>>> import numpy as np
>>> from numpy import linalg as LA
>>> np.set_printoptions(precision=3, suppress=True, linewidth=200)
>>> rnd = lambda a: np.round(a, 3) + 0
>>> m1 = np.array([[-4, -2, 4, 2], [-2, 0, 2, 0], [10, 5, 2, 1], [5, 0, 1, 0]])
>>> B = m1[0, 0] * m1[1:] - np.outer(m1[1:, 0], m1[0])
>>> B
array([[  0,  -4,   0,   4],
       [  0,   0, -48, -24],
       [  0,  10, -24, -10]])
>>> LA.matrix_rank(B), LA.matrix_rank(m1)
(np.int64(3), np.int64(4))
>>> Q, r_ = LA.qr(m1)
>>> rnd(abs(r_[0, 0])), rnd(LA.norm(m1[:, 0]))
(np.float64(12.042), np.float64(12.042))
>>> np.trace(Q @ Q.T)
np.float64(4.0)
>>> rnd(Q @ r_)
array([[-4., -2.,  4.,  2.],
       [-2.,  0.,  2.,  0.],
       [10.,  5.,  2.,  1.],
       [ 5.,  0.,  1.,  0.]])
>>> rnd(Q)
array([[-0.332,  0.166, -0.83 , -0.415],
       [-0.166, -0.332, -0.415,  0.83 ],
       [ 0.83 , -0.415, -0.332, -0.166],
       [ 0.415,  0.83 , -0.166,  0.332]])
>>> rnd(np.abs(np.diag(r_)))
array([12.042,  2.408,  4.983,  0.997])
>>> rnd(Q.T @ Q)
array([[1., 0., 0., 0.],
       [0., 1., 0., 0.],
       [0., 0., 1., 0.],
       [0., 0., 0., 1.]])
>>> feats = np.diag(10 * np.array([0, 3, 2, 1, -1, -2, -1, 0, 1, -1, -3, -2])) + np.array([[2, 2, 2, 2, 1, 1, 0, 2, 1, 1, 2, 2],
...     [2, 0, 2, 2, 2, 1, 0, 1, 0, 0, 1, 2],
...     [1, 2, 1, 1, 0, 1, 1, 0, 1, 2, 0, 0],
...     [1, 0, 0, 1, 0, 1, 0, 2, 2, 0, 0, 1],
...     [2, 2, 2, 2, 2, 0, 1, 1, 2, 1, 1, 2],
...     [1, 1, 1, 2, 1, 0, 1, 0, 0, 1, 1, 1],
...     [2, 1, 1, 1, 0, 0, 1, 1, 0, 2, 1, 0],
...     [2, 1, 0, 1, 0, 2, 0, 1, 2, 1, 1, 1],
...     [1, 1, 2, 1, 2, 0, 1, 0, 1, 0, 2, 1],
...     [2, 1, 1, 2, 2, 1, 2, 1, 2, 2, 0, 0],
...     [0, 1, 2, 2, 0, 2, 0, 1, 0, 0, 2, 1],
...     [1, 2, 2, 1, 0, 1, 2, 0, 1, 1, 1, 2]])
>>> feats
array([[  2,   2,   2,   2,   1,   1,   0,   2,   1,   1,   2,   2],
       [  2,  30,   2,   2,   2,   1,   0,   1,   0,   0,   1,   2],
       [  1,   2,  21,   1,   0,   1,   1,   0,   1,   2,   0,   0],
       [  1,   0,   0,  11,   0,   1,   0,   2,   2,   0,   0,   1],
       [  2,   2,   2,   2,  -8,   0,   1,   1,   2,   1,   1,   2],
       [  1,   1,   1,   2,   1, -20,   1,   0,   0,   1,   1,   1],
       [  2,   1,   1,   1,   0,   0,  -9,   1,   0,   2,   1,   0],
       [  2,   1,   0,   1,   0,   2,   0,   1,   2,   1,   1,   1],
       [  1,   1,   2,   1,   2,   0,   1,   0,  11,   0,   2,   1],
       [  2,   1,   1,   2,   2,   1,   2,   1,   2,  -8,   0,   0],
       [  0,   1,   2,   2,   0,   2,   0,   1,   0,   0, -28,   1],
       [  1,   2,   2,   1,   0,   1,   2,   0,   1,   1,   1, -18]])
>>> U, sig = LA.svd(feats)
Traceback (most recent call last):
  File "<python-input-17>", line 1, in <module>
    U, sig = LA.svd(feats)
    ^^^^^^
ValueError: too many values to unpack (expected 2)
>>> U, sig, Vh = LA.svd(feats, full_matrices=False)
>>> rnd(U.T @ feats @ Vh.T)
array([[31.318,  0.   ,  0.   ,  0.   ,  0.   ,  0.   ,  0.   ,  0.   ,  0.   ,  0.   ,  0.   ,  0.   ],
       [ 0.   , 28.645,  0.   ,  0.   ,  0.   ,  0.   ,  0.   ,  0.   ,  0.   ,  0.   ,  0.   ,  0.   ],
       [ 0.   ,  0.   , 21.441,  0.   ,  0.   ,  0.   ,  0.   ,  0.   ,  0.   ,  0.   ,  0.   ,  0.   ],
       [ 0.   ,  0.   ,  0.   , 20.453,  0.   ,  0.   ,  0.   ,  0.   ,  0.   ,  0.   ,  0.   ,  0.   ],
       [ 0.   ,  0.   ,  0.   ,  0.   , 17.961,  0.   ,  0.   ,  0.   ,  0.   ,  0.   ,  0.   ,  0.   ],
       [ 0.   ,  0.   ,  0.   ,  0.   ,  0.   , 13.709,  0.   ,  0.   ,  0.   ,  0.   ,  0.   ,  0.   ],
       [ 0.   ,  0.   ,  0.   ,  0.   ,  0.   ,  0.   , 11.068,  0.   ,  0.   ,  0.   ,  0.   ,  0.   ],
       [ 0.   ,  0.   ,  0.   ,  0.   ,  0.   ,  0.   ,  0.   ,  9.296,  0.   ,  0.   ,  0.   ,  0.   ],
       [ 0.   ,  0.   ,  0.   ,  0.   ,  0.   ,  0.   ,  0.   ,  0.   ,  8.811,  0.   ,  0.   ,  0.   ],
       [ 0.   ,  0.   ,  0.   ,  0.   ,  0.   ,  0.   ,  0.   ,  0.   ,  0.   ,  6.202,  0.   ,  0.   ],
       [ 0.   ,  0.   ,  0.   ,  0.   ,  0.   ,  0.   ,  0.   ,  0.   ,  0.   ,  0.   ,  2.961,  0.   ],
       [ 0.   ,  0.   ,  0.   ,  0.   ,  0.   ,  0.   ,  0.   ,  0.   ,  0.   ,  0.   ,  0.   ,  0.507]])
>>> rnd(sig)
array([31.318, 28.645, 21.441, 20.453, 17.961, 13.709, 11.068,  9.296,  8.811,  6.202,  2.961,  0.507])
>>> rnd(Vh @ Vh.T)
array([[1., 0., 0., 0., 0., 0., 0., 0., 0., 0., 0., 0.],
       [0., 1., 0., 0., 0., 0., 0., 0., 0., 0., 0., 0.],
       [0., 0., 1., 0., 0., 0., 0., 0., 0., 0., 0., 0.],
       [0., 0., 0., 1., 0., 0., 0., 0., 0., 0., 0., 0.],
       [0., 0., 0., 0., 1., 0., 0., 0., 0., 0., 0., 0.],
       [0., 0., 0., 0., 0., 1., 0., 0., 0., 0., 0., 0.],
       [0., 0., 0., 0., 0., 0., 1., 0., 0., 0., 0., 0.],
       [0., 0., 0., 0., 0., 0., 0., 1., 0., 0., 0., 0.],
       [0., 0., 0., 0., 0., 0., 0., 0., 1., 0., 0., 0.],
       [0., 0., 0., 0., 0., 0., 0., 0., 0., 1., 0., 0.],
       [0., 0., 0., 0., 0., 0., 0., 0., 0., 0., 1., 0.],
       [0., 0., 0., 0., 0., 0., 0., 0., 0., 0., 0., 1.]])
>>> rnd(U.T @ U)
array([[1., 0., 0., 0., 0., 0., 0., 0., 0., 0., 0., 0.],
       [0., 1., 0., 0., 0., 0., 0., 0., 0., 0., 0., 0.],
       [0., 0., 1., 0., 0., 0., 0., 0., 0., 0., 0., 0.],
       [0., 0., 0., 1., 0., 0., 0., 0., 0., 0., 0., 0.],
       [0., 0., 0., 0., 1., 0., 0., 0., 0., 0., 0., 0.],
       [0., 0., 0., 0., 0., 1., 0., 0., 0., 0., 0., 0.],
       [0., 0., 0., 0., 0., 0., 1., 0., 0., 0., 0., 0.],
       [0., 0., 0., 0., 0., 0., 0., 1., 0., 0., 0., 0.],
       [0., 0., 0., 0., 0., 0., 0., 0., 1., 0., 0., 0.],
       [0., 0., 0., 0., 0., 0., 0., 0., 0., 1., 0., 0.],
       [0., 0., 0., 0., 0., 0., 0., 0., 0., 0., 1., 0.],
       [0., 0., 0., 0., 0., 0., 0., 0., 0., 0., 0., 1.]])
